$ python3 -q
>>> import numpy as np
>>> import numpy.linalg as la
>>> np.set_printoptions(precision=1, suppress=True, linewidth=140)
>>> W0 = np.load("case7.npy")
>>> W0
array([[ 2., -3.,  0.,  0.,  0.],
       [-3.,  2., -3.,  0.,  0.],
       [ 0., -3.,  3., -3.,  0.],
       [ 0.,  0., -3.,  1., -3.],
       [ 0.,  0.,  0., -3.,  0.]])
>>> np.poly(W0)
array([   1.,   -8.,  -13.,  134.,   30., -297.])
>>> np.einsum("ii->", W0)
np.float64(8.0)
>>> round(la.det(W0[::-1]), 1)
np.float64(297.0)
>>> r0, v = W0[1], W0[0]
>>> r0 @ r0
np.float64(22.0)
>>> r0 @ v
np.float64(-12.0)
>>> p = (r0 @ v) / (r0 @ r0) * r0
>>> p
array([ 1.6, -1.1,  1.6, -0. , -0. ])
>>> round(float((v - p) @ r0), 1)
-0.0
>>> v - p
array([ 0.4, -1.9, -1.6,  0. ,  0. ])
>>> s = 10 * 0.7 ** np.arange(3)
>>> rng = np.random.default_rng(441255)
>>> F = rng.normal(size=(15, 3)) * rng.permutation(s)
>>> F
array([[  2.8,   3.7,  -1.2],
       [  1.8,   2.9,  -7.8],
       [  4.6,  -6.4,  -1.4],
       [ 20.8,   5.9,  -5.6],
       [ -4.7,   9.6,  -0.1],
       [ 12.1,  -3.3,   6.3],
       [  5.1,  -6.3,  -7.9],
       [ -3.2,   3.9,  -5.3],
       [  1.7,  -6.7,   0.5],
       [ -1.8, -24. ,  -4.8],
       [ -0.4,  -5.4,  -3.7],
       [ 10.8, -16.8,   3. ],
       [  4.5,   5.9,  -2.2],
       [-10.7,   0.9,  -0.3],
       [-10.7,   1.7,   3. ]])
>>> C2 = np.cov(F, rowvar=False)
>>> C2.shape
(3, 3)
>>> np.round(np.corrcoef(F.T), 1) + 0
array([[ 1. , -0.1,  0. ],
       [-0.1,  1. , -0.1],
       [ 0. , -0.1,  1. ]])
>>> F.std(axis=0)
array([8. , 8.8, 4. ])
>>> idx = F[:, 2] > np.median(F[:, 2])
>>> r0 = F[idx].mean(axis=0) - F[~idx].mean(axis=0)
>>> idx.astype(int)
array([1, 0, 0, 0, 1, 1, 0, 0, 1, 0, 0, 1, 0, 1, 1])
>>> (((F - F.mean(axis=0)) @ r0 > 0) == idx).mean()
np.float64(0.8)
>>> ((F - F.mean(axis=0)) @ r0 > 0).astype(int)
array([1, 0, 0, 0, 1, 1, 0, 1, 1, 0, 0, 0, 1, 1, 1])
>>> r0
array([-3.8,  1.4,  6.4])
>>> np.argsort(-np.abs(r0).round(6), kind="stable")
array([2, 0, 1])
>>> Xc = F - F.mean(axis=0)
>>> left, s, Vh = la.svd(Xc, full_matrices=False)
>>> np.abs(Vh[0]).argmax()
np.int64(1)
>>> np.round(Vh[0] * np.sign(Vh[0, np.abs(Vh[0]).argmax()]), 1) + 0
array([-0.4,  0.9,  0. ])
>>> np.round(np.abs(Vh[-1]), 1) + 0
array([0., 0., 1.])
>>> round(float((s ** 2).sum() ** 2 / (s ** 4).sum()), 1)
2.4
>>> (np.sign(left[:, 0]) == np.sign(left[0, 0])).astype(int)
array([1, 1, 0, 1, 1, 0, 0, 1, 0, 0, 0, 0, 1, 1, 1])
>>> la.matrix_rank(Xc)
np.int64(3)
>>> def softmax(z):
...     e = np.exp(z - z.max(axis=-1, keepdims=True))
...     return e / e.sum(axis=-1, keepdims=True)
... 
>>> np.round(softmax(F[4]), 1) + 0
array([0., 1., 0.])
>>> np.round(softmax(10 * F[4]), 1) + 0
array([0., 1., 0.])
>>> scores = F @ F.T / np.sqrt(3)
>>> softmax(scores).round(6).argmax(axis=1)
array([ 3,  3,  9,  3,  4, 11,  9,  7,  9,  9,  9, 11,  3, 13, 14])
>>> arr = np.eye(3, dtype=int)[rng.permutation(3)] * np.array([0, 2, 5])
>>> arr
array([[0, 2, 0],
       [0, 0, 5],
       [0, 0, 0]])
>>> left, s, Vh = la.svd(arr)
>>> np.argmax(s[:-1] / (s[1:] + 1e-6)) + 1
np.int64(2)
>>> A2 = left[:, :2] @ np.diag(s[:2]) @ Vh[:2]
>>> la.matrix_rank(arr, rtol=0.05)
np.int64(2)
>>> la.matrix_rank(A2)
np.int64(2)
>>> data = np.load("mat.npy")
>>> data
array([[ -0.3,   4.5,   8.5,   7.9,  -7.8,  -0.4],
       [ 11.2,  -8.2,  -4.5,  -6.8, -10. ,  -2.9],
       [ -2.9,   4.3, -17.3,  10.3, -15.8,  12. ],
       [  5.5,  -3.6,   3.6,   2.8,   1.9,  -3.8],
       [  9.6, -14.8,  16.8,  13.2,   3.1,  10.1],
       [ -1.6,   3.2,   5.3,   6.3,  -6.5,   2.5],
       [ -2. ,   1.3,  -9.9,  -0.2,   6.1,  -0.7],
       [ 10.6,   1.1, -18.3,  -3.6,  -3.3,  -6.3],
       [  5.5, -12.3,   2.4,  -0.7,  12.1,  13.6],
       [ -0.4,  -1. , -10.4, -14.6,  -1.6,  -5.7],
       [ 12.5, -10.5,  -9.6,  -3.5,   2.1,  10.4],
       [  3.6,   2.1,  -0.5, -11.1,  -1. ,  -2.6],
       [ -6.8,  -9.1,   3.2,  -6.8,  14.8,  -4.7],
       [ -9.2,  -7.6,   5.6,   8.3,  -5.5,  -8.3],
       [-10.4,  12.8,  -7.6,  -2.5, -10.3,  12. ],
       [  2.6,  -9.1,   1.4, -15. ,  -1.2,  -6.9],
       [  8.3,   8.1,  -8.1,  -9.9,   2.5,   3.1],
       [ 10.3,  10.4, -11.6,   1.6,  -6.7,   1.6],
       [-10.2, -12.4,   6.9,  12.8,   1.4,  -4. ],
       [  9.7,   4.8,  -3.1,  -7.3,  -5.9,  -0.6],
       [ -2.4,   2. ,  -6.7,  -5.4,   2.3,   1.6]])
>>> Z = data[[12, 6]].astype(float)
>>> for _ in range(6):
...     idx = la.norm(data[:, None] - Z, axis=-1).argmin(axis=1)
...     Z = np.array([data[idx == j].mean(axis=0) for j in range(2)])
... 
>>> idx
array([0, 1, 1, 0, 0, 0, 1, 1, 0, 1, 1, 1, 0, 0, 1, 1, 1, 1, 0, 1, 1])
>>> np.bincount(idx)
array([ 8, 13])
>>> Z[1] - Z[0]
array([  4.8,   7.9, -14.7, -10.7,  -5. ,   0.5])
>>> Z
array([[-0.9, -6.5,  6.5,  5.5,  1.7,  0.6],
       [ 3.9,  1.4, -8.2, -5.2, -3.3,  1.2]])
>>> x0 = np.array([-7, 0, 1, -1, 6, 4])
>>> target = data @ x0
>>> np.round(la.solve(data.T @ data, data.T @ target), 1) + 0
array([-7.,  0.,  1., -1.,  6.,  4.])
>>> target = target + 0.3 * rng.normal(size=21)
>>> target
array([ -46.1, -147.5,  -53.7,  -41.5,   -4.7,  -19.1,   37.8, -134. ,   91.9,  -25.3,  -39.4,  -31.4,  127.4,   -4.3,   54.5,  -36.6,
        -28.5, -119.2,   57.9, -100.9,   36. ])
>>> b, *_ = la.lstsq(data, target)
>>> b.round()
array([-7., -0.,  1., -1.,  6.,  4.])
>>> np.round(data.T @ (target - data @ b), 1) + 0
array([0., 0., 0., 0., 0., 0.])
>>> b.round(1) + 0
array([-7.,  0.,  1., -1.,  6.,  4.])
>>> idx = data[:, 3] > np.median(data[:, 3])
>>> r0 = data[idx].mean(axis=0) - data[~idx].mean(axis=0)
>>> np.argsort(-np.abs(r0).round(6), kind="stable")
array([3, 2, 0, 5, 1, 4])
>>> r0
array([-3. , -2.1,  6.9, 14.1, -0.7,  2.5])
>>> round((((data - data.mean(axis=0)) @ r0 > 0) == idx).mean(), 1)
np.float64(0.9)
>>> Xc = data - data.mean(axis=0)
>>> left, s, Vh = la.svd(Xc, full_matrices=False)
>>> np.abs(left[:, 0]).argmax()
np.int64(4)
>>> np.round(Xc.mean(axis=0), 1) + 0
array([0., 0., 0., 0., 0., 0.])
>>> np.abs(Vh[-1])
array([0.3, 0.4, 0.1, 0.5, 0.6, 0.4])
>>> s
array([52.8, 43. , 34.5, 28.1, 23.6, 18.7])
>>> round(float((s ** 2).sum() ** 2 / (s ** 4).sum()), 1)
4.1
>>> np.round(Vh[0] * np.sign(Vh[0, np.abs(Vh[0]).argmax()]), 1) + 0
array([-0.2, -0.5,  0.7,  0.4,  0.3,  0. ])
>>> Xc = data - data.mean(axis=0)
>>> evecs = la.svd(Xc)[2][:5]
>>> A2 = Xc - Xc @ evecs.T @ evecs
>>> np.round(np.cov(Xc @ evecs.T, rowvar=False), 1) + 0
array([[139.2,   0. ,   0. ,   0. ,   0. ],
       [  0. ,  92.6,   0. ,   0. ,   0. ],
       [  0. ,   0. ,  59.4,   0. ,   0. ],
       [  0. ,   0. ,   0. ,  39.5,   0. ],
       [  0. ,   0. ,   0. ,   0. ,  27.9]])
>>> (Xc @ evecs.T).std(axis=0)
array([11.5,  9.4,  7.5,  6.1,  5.2])
>>> round(float(la.norm(A2) / la.norm(Xc)), 1)
0.2
>>> A2.std(axis=0)
array([1.1, 1.8, 0.5, 2. , 2.3, 1.6])
>>> K = np.array([[49, 56, -56, 49, -35],
...     [56, 64, -64, 56, -40],
...     [-56, -64, 64, -56, 40],
...     [49, 56, -56, 49, -35],
...     [-35, -40, 40, -35, 25]])
>>> r = la.matrix_rank(K)
>>> r
np.int64(1)
>>> null = la.svd(K)[2][r:].T
>>> [int(la.matrix_rank(K[:i])) for i in range(1, len(K) + 1)]
[1, 1, 1, 1, 1]
>>> np.allclose(K @ null, 0)
True
>>> [int(la.matrix_rank(np.delete(K, i, axis=0))) for i in range(5)]
[1, 1, 1, 1, 1]
>>> la.matrix_rank(K.T @ K), la.matrix_rank(K @ K.T)
(np.int64(1), np.int64(1))
>>> null.shape
(5, 4)
>>> [int(la.matrix_rank(K[:, :j + 1])) for j in range(5)]
[1, 1, 1, 1, 1]
>>> mat = np.array([[-0.7, 0.3, 0.5, -1.5, -0.7, 0.1],
...     [0.0, 0.0, -0.5, 0.3, -0.3, -0.3],
...     [-2.0, -0.8, 0.4, -0.2, 0.0, 1.6],
...     [0.6, 0.8, 0.3, 0.5, 0.5, 0.7],
...     [-1.3, 2.7, 1.2, -1.4, -0.1, 0.8],
...     [0.6, -0.4, -1.0, -2.5, -1.6, -1.1],
...     [-0.1, -0.6, -1.0, 0.0, 1.3, 0.8],
...     [-0.8, 0.4, -0.3, -0.3, 0.6, 0.3]])
>>> mat
array([[-0.7,  0.3,  0.5, -1.5, -0.7,  0.1],
       [ 0. ,  0. , -0.5,  0.3, -0.3, -0.3],
       [-2. , -0.8,  0.4, -0.2,  0. ,  1.6],
       [ 0.6,  0.8,  0.3,  0.5,  0.5,  0.7],
       [-1.3,  2.7,  1.2, -1.4, -0.1,  0.8],
       [ 0.6, -0.4, -1. , -2.5, -1.6, -1.1],
       [-0.1, -0.6, -1. ,  0. ,  1.3,  0.8],
       [-0.8,  0.4, -0.3, -0.3,  0.6,  0.3]])
>>> A2 = mat / la.norm(mat, axis=1, keepdims=True)
>>> C2 = A2 @ A2.T
>>> np.argwhere(np.triu(np.abs(C2) > 0.95, 1))
array([], shape=(0, 2), dtype=int64)
>>> (C2 - 2 * np.eye(8)).round(6).argmax(axis=1)
array([4, 5, 7, 4, 0, 0, 7, 4])
